$ python3 -q
>>> import numpy as np
>>> import numpy.linalg as la
>>> np.set_printoptions(precision=1, suppress=True, linewidth=140, sign=" ")
>>> mat = np.load("test12.npy")
>>> mat
array([[ 0. , -0.9,  2.8,  0.4],
       [-2.3, -1.7, -0.5, -0.7],
       [ 0. , -0.9, -0.6,  2.8],
       [ 1.9, -2.1, -0.6, -0.8]])
>>> round(float(np.abs(mat).max()), 1)
2.8
>>> np.round(la.norm(mat), 1)
np.float64(6.0)
>>> mat.mean(axis=0)
array([-0.1, -1.4,  0.3,  0.4])
>>> mat.sum(axis=1)
array([ 2.3, -5.2,  1.2, -1.6])
>>> W0 = np.load("a.npy")
>>> W0
array([[-0.5, -0.7, -0.3],
       [-0.9,  0.7,  1. ],
       [-0.3, -1. , -0.9],
       [-0.9,  1. ,  1. ],
       [ 0.4, -0.4, -0.5],
       [-0.9, -0.8,  0.3],
       [-0.8, -0.4,  0.4],
       [-0.9, -0.1,  0.7],
       [ 0.9,  0.3, -0.6],
       [ 0.5,  0.8,  0.4],
       [-0.9,  0.9,  1. ],
       [-0.5,  0.3,  0.5],
       [ 0.3, -1. , -0.9],
       [-0.9,  0.9,  1. ],
       [-0.1, -0.3, -0.1],
       [ 0.2, -0.2, -0.3],
       [-0.9,  0.7,  0.9],
       [ 0.5, -0.4, -0.6],
       [-0.8, -0.4,  0.4],
       [ 0.8,  0.9,  0.4],
       [-0.5, -0.7, -0.2],
       [-0.9, -0.4,  0.5],
       [ 0.6, -0.9, -0.9],
       [ 0.5,  0.4,  0. ],
       [ 0.5,  1. ,  0.9],
       [-0.1,  0.4,  0.3],
       [-0.4,  1. ,  1. ],
       [-0.4, -0.1,  0.2],
       [ 0.9,  0.4, -0.6],
       [-0.6,  0.5,  0.7],
       [-0.1,  0.8,  0.8],
       [-0.3, -0.6, -0.3],
       [-0.7, -0.7, -0.1],
       [ 0.3,  0. , -0.2],
       [ 0.8, -0.8, -0.9],
       [-0.1,  0.9,  0.8],
       [ 0. , -0.9, -0.8],
       [-0.2,  0.6,  0.5],
       [-0.4,  0.3,  0.4],
       [ 0.8, -0.8, -0.9],
       [-0.1,  0.1,  0.2],
       [ 0.7,  0.6, -0.1],
       [-0.1, -0.5, -0.3],
       [ 0.1,  0.3,  0.1]])
>>> B = np.array([[5, 2], [2, 5], [2, 3]])
>>> np.vstack([W0, B.T]).shape
(46, 3)
>>> q, R = la.qr(W0)
>>> np.allclose(R.T @ R, W0.T @ W0)
True
>>> R
array([[ 4. , -0.3, -2.6],
       [ 0. , -4.3, -3. ],
       [ 0. ,  0. ,  1.1]])
>>> theta = np.radians(180)
>>> R = np.eye(3)
>>> R[1, 1] = R[0, 0] = np.cos(theta)
>>> R[1, 0], R[0, 1] = -np.sin(theta), np.sin(theta)
>>> R.round(1) + 0
array([[-1.,  0.,  0.],
       [ 0., -1.,  0.],
       [ 0.,  0.,  1.]])
>>> B = W0 @ R.T
>>> np.allclose(W0 @ W0.T, B @ B.T)
True
>>> np.abs(B - W0).max(axis=0)
array([ 1.8,  2. ,  0. ])
>>> round(la.det(R), 1), np.trace(R)
(np.float64(1.0), np.float64(-1.0))
>>> np.allclose(la.norm(W0, axis=1), la.norm(B, axis=1))
True
>>> rng = np.random.default_rng(168)
>>> arr = np.eye(12, dtype=int)[rng.permutation(12)] * np.array([2, -3, 0, 2, -2, 2, -1, 1, 0, 1, 0, -1])
>>> arr
array([[ 0,  0,  0,  0,  0,  0,  0,  1,  0,  0,  0,  0],
       [ 0,  0,  0,  0,  0,  0, -1,  0,  0,  0,  0,  0],
       [ 0,  0,  0,  0, -2,  0,  0,  0,  0,  0,  0,  0],
       [ 0,  0,  0,  0,  0,  0,  0,  0,  0,  0,  0,  0],
       [ 0,  0,  0,  2,  0,  0,  0,  0,  0,  0,  0,  0],
       [ 0,  0,  0,  0,  0,  2,  0,  0,  0,  0,  0,  0],
       [ 0,  0,  0,  0,  0,  0,  0,  0,  0,  1,  0,  0],
       [ 0,  0,  0,  0,  0,  0,  0,  0,  0,  0,  0,  0],
       [ 0,  0,  0,  0,  0,  0,  0,  0,  0,  0,  0, -1],
       [ 0, -3,  0,  0,  0,  0,  0,  0,  0,  0,  0,  0],
       [ 0,  0,  0,  0,  0,  0,  0,  0,  0,  0,  0,  0],
       [ 2,  0,  0,  0,  0,  0,  0,  0,  0,  0,  0,  0]])
>>> arr.T @ arr
array([[ 4,  0,  0,  0,  0,  0,  0,  0,  0,  0,  0,  0],
       [ 0,  9,  0,  0,  0,  0,  0,  0,  0,  0,  0,  0],
       [ 0,  0,  0,  0,  0,  0,  0,  0,  0,  0,  0,  0],
       [ 0,  0,  0,  4,  0,  0,  0,  0,  0,  0,  0,  0],
       [ 0,  0,  0,  0,  4,  0,  0,  0,  0,  0,  0,  0],
       [ 0,  0,  0,  0,  0,  4,  0,  0,  0,  0,  0,  0],
       [ 0,  0,  0,  0,  0,  0,  1,  0,  0,  0,  0,  0],
       [ 0,  0,  0,  0,  0,  0,  0,  1,  0,  0,  0,  0],
       [ 0,  0,  0,  0,  0,  0,  0,  0,  0,  0,  0,  0],
       [ 0,  0,  0,  0,  0,  0,  0,  0,  0,  1,  0,  0],
       [ 0,  0,  0,  0,  0,  0,  0,  0,  0,  0,  0,  0],
       [ 0,  0,  0,  0,  0,  0,  0,  0,  0,  0,  0,  1]])
>>> la.svd(arr, compute_uv=False)
array([ 3.,  2.,  2.,  2.,  2.,  1.,  1.,  1.,  1.,  0.,  0.,  0.])
>>> arr @ arr.T
array([[ 1,  0,  0,  0,  0,  0,  0,  0,  0,  0,  0,  0],
       [ 0,  1,  0,  0,  0,  0,  0,  0,  0,  0,  0,  0],
       [ 0,  0,  4,  0,  0,  0,  0,  0,  0,  0,  0,  0],
       [ 0,  0,  0,  0,  0,  0,  0,  0,  0,  0,  0,  0],
       [ 0,  0,  0,  0,  4,  0,  0,  0,  0,  0,  0,  0],
       [ 0,  0,  0,  0,  0,  4,  0,  0,  0,  0,  0,  0],
       [ 0,  0,  0,  0,  0,  0,  1,  0,  0,  0,  0,  0],
       [ 0,  0,  0,  0,  0,  0,  0,  0,  0,  0,  0,  0],
       [ 0,  0,  0,  0,  0,  0,  0,  0,  1,  0,  0,  0],
       [ 0,  0,  0,  0,  0,  0,  0,  0,  0,  9,  0,  0],
       [ 0,  0,  0,  0,  0,  0,  0,  0,  0,  0,  0,  0],
       [ 0,  0,  0,  0,  0,  0,  0,  0,  0,  0,  0,  4]])
>>> [round(float(x), 1) for x in la.svd(arr, compute_uv=False)[:3]]
[3.0, 2.0, 2.0]
>>> la.matrix_rank(arr, rtol=0.1)
np.int64(9)
>>> np.argsort(-la.norm(arr, axis=0).round(6), kind="stable")[:3]
array([ 1,  0,  3])
>>> B = np.array([[-1, -2, 0],
...     [2, -3, 2],
...     [2, 2, 2],
...     [2, 0, 2],
...     [2, 3, 1],
...     [3, 1, 1],
...     [2, 2, 2],
...     [1, -1, 2],
...     [3, 1, 2]])
>>> Z = np.array([[-2, -3, -3, -3, -2, 0, 2, -3, 3, 1, 2],
...     [3, 0, 0, 3, 0, 3, 1, -2, 2, -2, -3],
...     [-3, -2, 0, -1, -2, 0, 2, 2, -3, -1, 0]])
>>> m1 = B @ Z
>>> m1
array([[ -4,   3,   3,  -3,   2,  -6,  -4,   7,  -7,   3,   4],
       [-19, -10,  -6, -17,  -8,  -9,   5,   4,  -6,   6,  13],
       [ -4, -10,  -6,  -2,  -8,   6,  10,  -6,   4,  -4,  -2],
       [-10, -10,  -6,  -8,  -8,   0,   8,  -2,   0,   0,   4],
       [  2,  -8,  -6,   2,  -6,   9,   9, -10,   9,  -5,  -5],
       [ -6, -11,  -9,  -7,  -8,   3,   9,  -9,   8,   0,   3],
       [ -4, -10,  -6,  -2,  -8,   6,  10,  -6,   4,  -4,  -2],
       [-11,  -7,  -3,  -8,  -6,  -3,   5,   3,  -5,   1,   5],
       [ -9, -13,  -9,  -8, -10,   3,  11,  -7,   5,  -1,   3]])
>>> # rows and columns are dependent
>>> B = m1[0, 0] * m1[1:] - np.outer(m1[1:, 0], m1[0])
>>> B
array([[   0,   97,   81,   11,   70,  -78,  -96,  117, -109,   33,   24],
       [   0,   52,   36,   -4,   40,  -48,  -56,   52,  -44,   28,   24],
       [   0,   70,   54,    2,   52,  -60,  -72,   78,  -70,   30,   24],
       [   0,   26,   18,   -2,   20,  -24,  -28,   26,  -22,   14,   12],
       [   0,   62,   54,   10,   44,  -48,  -60,   78,  -74,   18,   12],
       [   0,   52,   36,   -4,   40,  -48,  -56,   52,  -44,   28,   24],
       [   0,   61,   45,   -1,   46,  -54,  -64,   65,  -57,   29,   24],
       [   0,   79,   63,    5,   58,  -66,  -80,   91,  -83,   31,   24]])
>>> la.matrix_rank(B), la.matrix_rank(m1)
(np.int64(2), np.int64(3))
>>> Uu, sig, vt = la.svd(arr)
>>> sig
array([ 3.,  2.,  2.,  2.,  2.,  1.,  1.,  1.,  1.,  0.,  0., -0.])
>>> B = Uu[:, :9] @ np.diag(sig[:9]) @ vt[:9]
>>> round(float(la.norm(arr - B) / la.norm(arr)), 1)
0.0
>>> la.matrix_rank(arr, rtol=0.05)
np.int64(9)
>>> np.abs(arr - B).max()
np.float64(0.0)
>>> B = m1 + rng.integers(-2, 3, (9, 3)) @ rng.integers(-2, 3, (3, 11))
>>> B
array([[ -2,   2,   2,  -6,   0,  -9,  -5,   8, -11,   0,   2],
       [-17, -12,  -9, -21,  -9,  -9,   6,   5,  -8,   4,  13],
       [ -8,  -7,   1,   7,  -8,   7,   9,  -7,   8,  -1,  -4],
       [-10,  -8,  -8, -10,  -4,  -2,   6,  -4,   0,   2,   8],
       [  5, -11, -12,  -5,  -6,  10,  11,  -9,   7,  -7,  -3],
       [ -6,  -7, -10,  -9,  -3,  -3,   4, -12,   6,   2,   7],
       [ -4, -15,  -7,  -1, -12,  15,  17,  -3,   8,  -5,  -4],
       [ -7, -13,  -7, -14, -12,  -1,   9,   7,  -9,  -5,   1],
       [ -9,  -9,  -7,  -8,  -8,  -5,   5,  -9,   1,  -1,   3]])
>>> np.abs(B - m1).sum(axis=1)
array([ 23,  18,  35,  22,  29,  34,  37,  50,  28])
>>> Uu, sig, vt = la.svd(B)
>>> vecs = vt[:(sig > 1e-8).sum()]
>>> x = B[7] + -1 * B[8] + rng.integers(2) * np.eye(11)[3]
>>> x
array([  2.,  -4.,   0.,  -5.,  -4.,   4.,   4.,  16., -10.,  -4.,  -2.])
>>> np.round(la.norm(x - vecs.T @ vecs @ x), 1)
np.float64(0.6)
>>> X = np.array([[0, 1, 0, 0, 1, 1, 0, 1],
...     [1, 0, 0, 0, 1, 1, 0, 1],
...     [0, 0, 0, 1, 0, 0, 1, 0],
...     [0, 0, 1, 0, 0, 0, 1, 0],
...     [1, 1, 0, 0, 0, 0, 0, 1],
...     [1, 1, 0, 0, 0, 0, 0, 1],
...     [0, 0, 1, 1, 0, 0, 0, 0],
...     [1, 1, 0, 0, 1, 1, 0, 0]])
>>> X
array([[ 0,  1,  0,  0,  1,  1,  0,  1],
       [ 1,  0,  0,  0,  1,  1,  0,  1],
       [ 0,  0,  0,  1,  0,  0,  1,  0],
       [ 0,  0,  1,  0,  0,  0,  1,  0],
       [ 1,  1,  0,  0,  0,  0,  0,  1],
       [ 1,  1,  0,  0,  0,  0,  0,  1],
       [ 0,  0,  1,  1,  0,  0,  0,  0],
       [ 1,  1,  0,  0,  1,  1,  0,  0]])
>>> la.lstsq(X[:-1].T, X[-1])[2]
np.int32(6)
>>> round(float(np.trace(la.pinv(X) @ X)), 1)
7.0
>>> (la.matrix_power((X != 0) + (X.T != 0) + np.eye(8), 8) > 0).astype(int)
array([[ 1,  1,  0,  0,  1,  1,  0,  1],
       [ 1,  1,  0,  0,  1,  1,  0,  1],
       [ 0,  0,  1,  1,  0,  0,  1,  0],
       [ 0,  0,  1,  1,  0,  0,  1,  0],
       [ 1,  1,  0,  0,  1,  1,  0,  1],
       [ 1,  1,  0,  0,  1,  1,  0,  1],
       [ 0,  0,  1,  1,  0,  0,  1,  0],
       [ 1,  1,  0,  0,  1,  1,  0,  1]])
>>> (X != 0).astype(int)
array([[ 0,  1,  0,  0,  1,  1,  0,  1],
       [ 1,  0,  0,  0,  1,  1,  0,  1],
       [ 0,  0,  0,  1,  0,  0,  1,  0],
       [ 0,  0,  1,  0,  0,  0,  1,  0],
       [ 1,  1,  0,  0,  0,  0,  0,  1],
       [ 1,  1,  0,  0,  0,  0,  0,  1],
       [ 0,  0,  1,  1,  0,  0,  0,  0],
       [ 1,  1,  0,  0,  1,  1,  0,  0]])
>>> np.flatnonzero(la.matrix_power((X != 0) + (X.T != 0) + np.eye(8), 8)[0])
array([ 0,  1,  4,  5,  7])
>>> feats = np.load("x.npy")
>>> feats.round(1) + 0
array([[-0.6, -0.3,  0.5, -0.3, -0.1,  0.2, -0.4, -0.2],
       [ 0.4, -0.3,  0. , -0.5, -0.2, -0.7, -0.3,  0.1],
       [-0.4, -0.5, -0.6,  0.3, -0.1, -0.2,  0. , -0.1],
       [ 0.1, -0.1, -0.3, -0.1,  0.5,  0.3, -0.6,  0.5],
       [ 0.3,  0.3, -0.4, -0.1, -0.2,  0.2, -0.5, -0.6],
       [-0.3,  0.6,  0. ,  0.2, -0.3, -0.4, -0.4,  0.3],
       [ 0.4, -0.4,  0.2,  0.5, -0.5,  0.3, -0.2,  0.2],
       [-0.1,  0.1, -0.3, -0.5, -0.5,  0.3,  0.3,  0.4]])
>>> # columns are unit length and at right angles
>>> round(np.trace(feats), 1)
np.float64(-2.0)
>>> np.round((feats - feats.T) / 2, 1) + 0
array([[ 0. , -0.3,  0.5, -0.2, -0.2,  0.3, -0.4,  0. ],
       [ 0.3,  0. ,  0.3, -0.2, -0.2, -0.6,  0. ,  0. ],
       [-0.5, -0.3,  0. ,  0.3,  0.1, -0.1, -0.1,  0.1],
       [ 0.2,  0.2, -0.3,  0. ,  0.3,  0. , -0.5,  0.5],
       [ 0.2,  0.2, -0.1, -0.3,  0. ,  0.3,  0. ,  0. ],
       [-0.3,  0.6,  0.1,  0. , -0.3,  0. , -0.3,  0. ],
       [ 0.4,  0. ,  0.1,  0.5,  0. ,  0.3,  0. ,  0. ],
       [ 0. ,  0. , -0.1, -0.5,  0. ,  0. ,  0. ,  0. ]])
>>> np.allclose(feats @ feats.T, feats.T @ feats)
True
>>> np.round((feats + feats.T) / 2, 1) + 0
array([[-0.6,  0. ,  0. , -0.1,  0.1, -0.1,  0. , -0.1],
       [ 0. , -0.3, -0.2, -0.3,  0.1,  0. , -0.3,  0.1],
       [ 0. , -0.2, -0.6,  0. , -0.2, -0.1,  0.1, -0.2],
       [-0.1, -0.3,  0. , -0.1,  0.2,  0.3,  0. ,  0. ],
       [ 0.1,  0.1, -0.2,  0.2, -0.2,  0. , -0.5, -0.6],
       [-0.1,  0. , -0.1,  0.3,  0. , -0.4, -0.1,  0.3],
       [ 0. , -0.3,  0.1,  0. , -0.5, -0.1, -0.2,  0.2],
       [-0.1,  0.1, -0.2,  0. , -0.6,  0.3,  0.2,  0.4]])
>>> np.round(la.matrix_power(feats, 4), 1) + 0
array([[-0.8,  0. ,  0.2, -0.3, -0.2,  0.2, -0.4, -0.2],
       [ 0. , -0.2, -0.1, -0.1,  0.6,  0.2, -0.5,  0.5],
       [-0.3,  0.2,  0.1, -0.4,  0.5, -0.3,  0.6,  0.1],
       [-0.1, -0.9,  0.1,  0. ,  0.1,  0.2,  0.3, -0.2],
       [ 0.1,  0.2,  0.6,  0.3,  0.5,  0.3, -0.1, -0.4],
       [-0.4, -0.1,  0.3,  0.7,  0. , -0.5, -0.1,  0.3],
       [ 0.3, -0.2,  0.7, -0.4, -0.3, -0.1, -0.1,  0.3],
       [-0.2,  0.1,  0. ,  0.2, -0.2,  0.7,  0.4,  0.5]])
